$ python -q
>>> import numpy as np
>>> from numpy import linalg as LA
>>> np.set_printoptions(precision=2, suppress=True, linewidth=120)
>>> E = np.array([[3.0, -6.0, 0.0], [-6.0, 8.0, 0.0], [0.0, 0.0, -1.0]])
>>> E
array([[ 3., -6.,  0.],
       [-6.,  8.,  0.],
       [ 0.,  0., -1.]])
>>> def softmax(z):
...     e = np.exp(z - z.max(axis=-1, keepdims=True))
...     return e / e.sum(axis=-1, keepdims=True)
... 
>>> np.round(softmax(10 * E[1]), 2) + 0
array([0., 1., 0.])
>>> scores = E @ E.T / np.sqrt(3)
>>> np.round(softmax(scores + np.triu(np.full(scores.shape, -np.inf), 1)), 2) + 0
array([[1.  , 0.  , 0.  ],
       [0.  , 1.  , 0.  ],
       [0.26, 0.26, 0.47]])
>>> softmax(scores).round(6).argmax(axis=1)
array([0, 1, 2])
>>> E @ E
array([[ 45., -66.,   0.],
       [-66., 100.,   0.],
       [  0.,   0.,   1.]])
>>> mat = np.load("out17.npy")
>>> mat
array([[-1.,  0.,  0.,  0.],
       [ 0., -1.,  0.,  0.],
       [ 0.,  0.,  1.,  0.],
       [ 0.,  0.,  0.,  1.]])
>>> # symmetric
>>> (mat != 0).astype(int)
array([[1, 0, 0, 0],
       [0, 1, 0, 0],
       [0, 0, 1, 0],
       [0, 0, 0, 1]])
>>> (LA.matrix_power((mat != 0) + (mat.T != 0) + np.eye(4), 4) > 0).astype(int)
array([[1, 0, 0, 0],
       [0, 1, 0, 0],
       [0, 0, 1, 0],
       [0, 0, 0, 1]])
>>> mat @ mat
array([[1., 0., 0., 0.],
       [0., 1., 0., 0.],
       [0., 0., 1., 0.],
       [0., 0., 0., 1.]])
>>> np.sort(LA.eigvals(mat).real)
array([-1., -1.,  1.,  1.])
>>> np.flatnonzero(LA.matrix_power((mat != 0) + (mat.T != 0) + np.eye(4), 4)[3])
array([3])
>>> rng = np.random.default_rng(462)
>>> z = rng.permutation(4)
>>> z
array([3, 2, 1, 0])
>>> other = mat[z][:, z]
>>> np.sort(np.abs(LA.eigvals(other)))
array([1., 1., 1., 1.])
>>> np.round(LA.det(other), 2), round(LA.det(mat[z]), 2)
(np.float64(1.0), np.float64(1.0))
>>> M = np.load("test13.npy")
>>> M
array([[-0.18,  0.46, -0.84],
       [-0.89,  0.08,  0.32],
       [ 0.3 , -0.31,  0.01],
       [-0.3 , -0.83, -0.44]])
>>> round(M[:, 2] @ M[:, 0], 2)
np.float64(0.0)
>>> LA.pinv(M)
array([[-0.18, -0.89,  0.3 , -0.3 ],
       [ 0.46,  0.08, -0.31, -0.83],
       [-0.84,  0.32,  0.01, -0.44]])
>>> LA.svd(M, compute_uv=False)
array([1., 1., 1.])
>>> LA.norm(M, axis=0)
array([1., 1., 1.])
>>> M @ M.T
array([[ 0.95, -0.07, -0.2 ,  0.04],
       [-0.07,  0.9 , -0.29,  0.06],
       [-0.2 , -0.29,  0.19,  0.17],
       [ 0.04,  0.06,  0.17,  0.97]])
>>> other = np.c_[M[:, :1] @ np.array([[-1]]), np.array([4, -2, 5, 0])]
>>> other
array([[ 0.18,  4.  ],
       [ 0.89, -2.  ],
       [-0.3 ,  5.  ],
       [ 0.3 ,  0.  ]])
>>> LA.norm(LA.qr(M)[0].T @ other, axis=0) ** 2 / ((other ** 2).sum(axis=0) + 1e-12)
array([1. , 0.5])
>>> LA.norm(other - M @ LA.lstsq(M, other)[0], axis=0)
array([0.  , 4.76])
